% ipython --no-banner

In [1]: import numpy as np

In [2]: import numpy.linalg as la

In [3]: np.set_printoptions(precision=4, suppress=True, linewidth=200, floatmode="fixed")

In [4]: rnd = lambda a: np.round(a, 4) + 0

In [5]: X = np.loadtxt("case0.csv", delimiter=",")

In [6]: rnd(X)
Out[6]: 
array([[-0.1480, -0.2392, -0.1051, -0.6024, -0.3148, -0.4157, -0.0393, -0.5209,  0.0461],
       [ 0.2961, -0.1824, -0.2612,  0.1157, -0.5247,  0.5175, -0.0262, -0.1323,  0.4860],
       [-0.1851, -0.0075, -0.3349,  0.0271, -0.0863,  0.4067,  0.4244, -0.2700, -0.6534],
       [ 0.5182,  0.3318, -0.3766, -0.1693, -0.3309, -0.3302,  0.0794,  0.4083, -0.2435],
       [-0.0370,  0.5427,  0.5957, -0.3885, -0.2794,  0.3132,  0.1488, -0.0008,  0.0117],
       [-0.1110, -0.3543,  0.3724,  0.2809, -0.5600, -0.0812, -0.3394,  0.1862, -0.4178],
       [ 0.6292, -0.0524,  0.1504, -0.1315,  0.2953,  0.2029, -0.4480, -0.3673, -0.3121],
       [ 0.3331,  0.0523,  0.3013,  0.4764, -0.0946, -0.3591,  0.5013, -0.4195,  0.0583],
       [-0.2591,  0.6115, -0.2445,  0.3467, -0.1443, -0.1010, -0.4711, -0.3551,  0.0030]])

In [7]: x = np.array([2, 0, 2, 2, 0, 0, 2, 0, 0])

In [8]: rnd(X.T @ (X @ x))
Out[8]: array([2.0000, 0.0000, 2.0000, 2.0000, 0.0000, 0.0000, 2.0000, 0.0000, 0.0000])

In [9]: [p for p in range(1, 25) if np.allclose(la.matrix_power(X, p), np.eye(9))]
Out[9]: []

In [10]: 9 - la.matrix_rank(X - np.eye(9), tol=1e-8)
Out[10]: np.int64(1)

In [11]: rnd(la.det(X))
Out[11]: np.float64(1.0)

In [12]: rnd(np.abs(la.eigvals(X)).max())
Out[12]: np.float64(1.0)

In [13]: np.allclose(X, X.T)
Out[13]: False

In [14]: rnd(np.sort(np.abs(la.eigvals(X))))
Out[14]: array([1.0000, 1.0000, 1.0000, 1.0000, 1.0000, 1.0000, 1.0000, 1.0000, 1.0000])

In [15]: np.allclose(X @ X.T, X.T @ X)
Out[15]: True

In [16]: rnd(la.det(X))
Out[16]: np.float64(1.0)

In [17]: rnd(X.sum(axis=1))
Out[17]: array([-2.3394,  0.2883, -0.6789, -0.1129,  0.9062, -1.0242, -0.0335,  0.8497, -0.6139])

In [18]: rnd(X.sum(axis=0))
Out[18]: array([ 1.0363,  0.7025,  0.0974, -0.0451, -2.0396,  0.1530, -0.1702, -1.4713, -1.0217])

In [19]: la.matrix_rank(X)
Out[19]: np.int64(9)

In [20]: la.rank(X)
Traceback (most recent call last):
  Cell In[20], line 1
    la.rank(X)
AttributeError: module 'numpy.linalg' has no attribute 'rank'


In [21]: X.shape
Out[21]: (9, 9)

In [22]: np.unravel_index(np.abs(X).argmax(), X.shape)
Out[22]: (np.int64(2), np.int64(8))

In [23]: rnd(X.mean(axis=0))
Out[23]: array([ 0.1151,  0.0781,  0.0108, -0.0050, -0.2266,  0.0170, -0.0189, -0.1635, -0.1135])

In [24]: A2 = X / np.sqrt((X ** 2).mean(axis=1, keepdims=True))

In [25]: rnd(A2[1])
Out[25]: array([ 0.8883, -0.5472, -0.7837,  0.3471, -1.5741,  1.5524, -0.0787, -0.3969,  1.4579])

In [26]: la.matrix_rank(A2) == la.matrix_rank(X)
Out[26]: np.True_

In [27]: rng = np.random.default_rng(778616)

In [28]: A2 = X + rng.integers(-2, 3, (9, 1)) @ rng.integers(-2, 3, (1, 9))

In [29]: rnd(A2)
Out[29]: 
array([[-0.1480, -2.2392,  3.8949, -2.6024,  1.6852,  1.5843, -0.0393,  3.4791,  0.0461],
       [ 0.2961, -0.1824, -0.2612,  0.1157, -0.5247,  0.5175, -0.0262, -0.1323,  0.4860],
       [-0.1851,  1.9925, -4.3349,  2.0271, -2.0863, -1.5933,  0.4244, -4.2700, -0.6534],
       [ 0.5182,  2.3318, -4.3766,  1.8307, -2.3309, -2.3302,  0.0794, -3.5917, -0.2435],
       [-0.0370, -1.4573,  4.5957, -2.3885,  1.7206,  2.3132,  0.1488,  3.9992,  0.0117],
       [-0.1110,  0.6457, -1.6276,  1.2809, -1.5600, -1.0812, -0.3394, -1.8138, -0.4178],
       [ 0.6292, -0.0524,  0.1504, -0.1315,  0.2953,  0.2029, -0.4480, -0.3673, -0.3121],
       [ 0.3331, -0.9477,  2.3013, -0.5236,  0.9054,  0.6409,  0.5013,  1.5805,  0.0583],
       [-0.2591, -1.3885,  3.7555, -1.6533,  1.8557,  1.8990, -0.4711,  3.6449,  0.0030]])

In [30]: la.matrix_rank(A2 - X, tol=1e-8)
Out[30]: np.int64(1)

In [31]: rnd(la.svd(A2 - X, compute_uv=False))
Out[31]: array([16.2481,  0.0000,  0.0000,  0.0000,  0.0000,  0.0000,  0.0000,  0.0000,  0.0000])

In [32]: A2 = np.array([[3, 4, 4, 1, 3, -4, -2, 3, 0, -3],
    ...:     [-5, -2, -1, 0, -2, 0, -3, -4, 5, -2],
    ...:     [0, -5, -3, -4, -4, 1, -1, 5, 4, -3],
    ...:     [3, -4, -5, 5, -2, -2, 3, -1, 3, 2],
    ...:     [0, -4, -1, -2, -4, -3, 3, 5, -1, 1],
    ...:     [0, 3, 5, 4, 0, 4, -1, 5, -4, -2],
    ...:     [0, 1, -3, -4, -2, -2, 4, 5, 5, -1],
    ...:     [-2, 4, -4, -1, 2, 2, -1, -3, -2, -3],
    ...:     [-4, 2, 5, 4, -3, 5, 4, -5, -4, 4],
    ...:     [-4, -2, -3, 2, 3, 3, 1, -4, -5, -3]])

In [33]: W0 = A2 - A2.T

In [34]: W0
Out[34]: 
array([[ 0,  9,  4, -2,  3, -4, -2,  5,  4,  1],
       [-9,  0,  4,  4,  2, -3, -4, -8,  3,  0],
       [-4, -4,  0,  1, -3, -4,  2,  9, -1,  0],
       [ 2, -4, -1,  0,  0, -6,  7,  0, -1,  0],
       [-3, -2,  3,  0,  0, -3,  5,  3,  2, -2],
       [ 4,  3,  4,  6,  3,  0,  1,  3, -9, -5],
       [ 2,  4, -2, -7, -5, -1,  0,  6,  1, -2],
       [-5,  8, -9,  0, -3, -3, -6,  0,  3,  1],
       [-4, -3,  1,  1, -2,  9, -1, -3,  0,  9],
       [-1,  0,  0,  0,  2,  5,  2, -1, -9,  0]])

In [35]: rnd(la.norm(W0) ** 2 / la.norm(W0, 2) ** 2)
Out[35]: np.float64(3.9116)

In [36]: rnd(la.norm(W0, 1)), rnd(la.norm(W0, np.inf))
Out[36]: (np.float64(38.0), np.float64(38.0))

In [37]: rnd(la.norm(W0, "nuc"))
Out[37]: np.float64(110.1809)

In [38]: rnd(la.norm(W0, axis=0))
Out[38]: array([13.1149, 14.6629, 12.0000, 10.3441,  8.5440, 14.2127, 11.8322, 15.2971, 14.2478, 10.7703])

In [39]: la.norm(W0, axis=1).argmax()
Out[39]: np.int64(7)

In [40]: x = np.array([-1, -5, 7, 9, -5, 0, 6, -3, 7, -9])

In [41]: h = np.maximum(W0 @ x, 0)

In [42]: np.tanh(W0 @ x)
Out[42]: array([-1.0000,  1.0000,  1.0000,  1.0000,  1.0000,  1.0000, -1.0000, -1.0000, -1.0000, -1.0000])

In [43]: h
Out[43]: array([ 0, 84, 26, 46, 87, 27,  0,  0,  0,  0])

In [44]: t = np.radians(72)

In [45]: R = np.eye(10)

In [46]: R[6, 6] = R[0, 0] = np.cos(t)

In [47]: R[6, 0], R[0, 6] = -np.sin(t), np.sin(t)

In [48]: rnd(R)
Out[48]: 
array([[ 0.3090,  0.0000,  0.0000,  0.0000,  0.0000,  0.0000,  0.9511,  0.0000,  0.0000,  0.0000],
       [ 0.0000,  1.0000,  0.0000,  0.0000,  0.0000,  0.0000,  0.0000,  0.0000,  0.0000,  0.0000],
       [ 0.0000,  0.0000,  1.0000,  0.0000,  0.0000,  0.0000,  0.0000,  0.0000,  0.0000,  0.0000],
       [ 0.0000,  0.0000,  0.0000,  1.0000,  0.0000,  0.0000,  0.0000,  0.0000,  0.0000,  0.0000],
       [ 0.0000,  0.0000,  0.0000,  0.0000,  1.0000,  0.0000,  0.0000,  0.0000,  0.0000,  0.0000],
       [ 0.0000,  0.0000,  0.0000,  0.0000,  0.0000,  1.0000,  0.0000,  0.0000,  0.0000,  0.0000],
       [-0.9511,  0.0000,  0.0000,  0.0000,  0.0000,  0.0000,  0.3090,  0.0000,  0.0000,  0.0000],
       [ 0.0000,  0.0000,  0.0000,  0.0000,  0.0000,  0.0000,  0.0000,  1.0000,  0.0000,  0.0000],
       [ 0.0000,  0.0000,  0.0000,  0.0000,  0.0000,  0.0000,  0.0000,  0.0000,  1.0000,  0.0000],
       [ 0.0000,  0.0000,  0.0000,  0.0000,  0.0000,  0.0000,  0.0000,  0.0000,  0.0000,  1.0000]])

In [49]: A2 = W0 @ R.T

In [50]: rnd(np.abs(A2 - W0).max(axis=0))
Out[50]: array([ 6.8282,  0.0000,  0.0000,  0.0000,  0.0000,  0.0000, 11.3234,  0.0000,  0.0000,  0.0000])

In [51]: np.allclose(W0 @ W0.T, A2 @ A2.T)
Out[51]: True

In [52]: np.allclose(la.norm(W0, axis=1), la.norm(A2, axis=1))
Out[52]: True

In [53]: rnd(la.det(R)), rnd(np.trace(R))
Out[53]: (np.float64(1.0), np.float64(8.618))
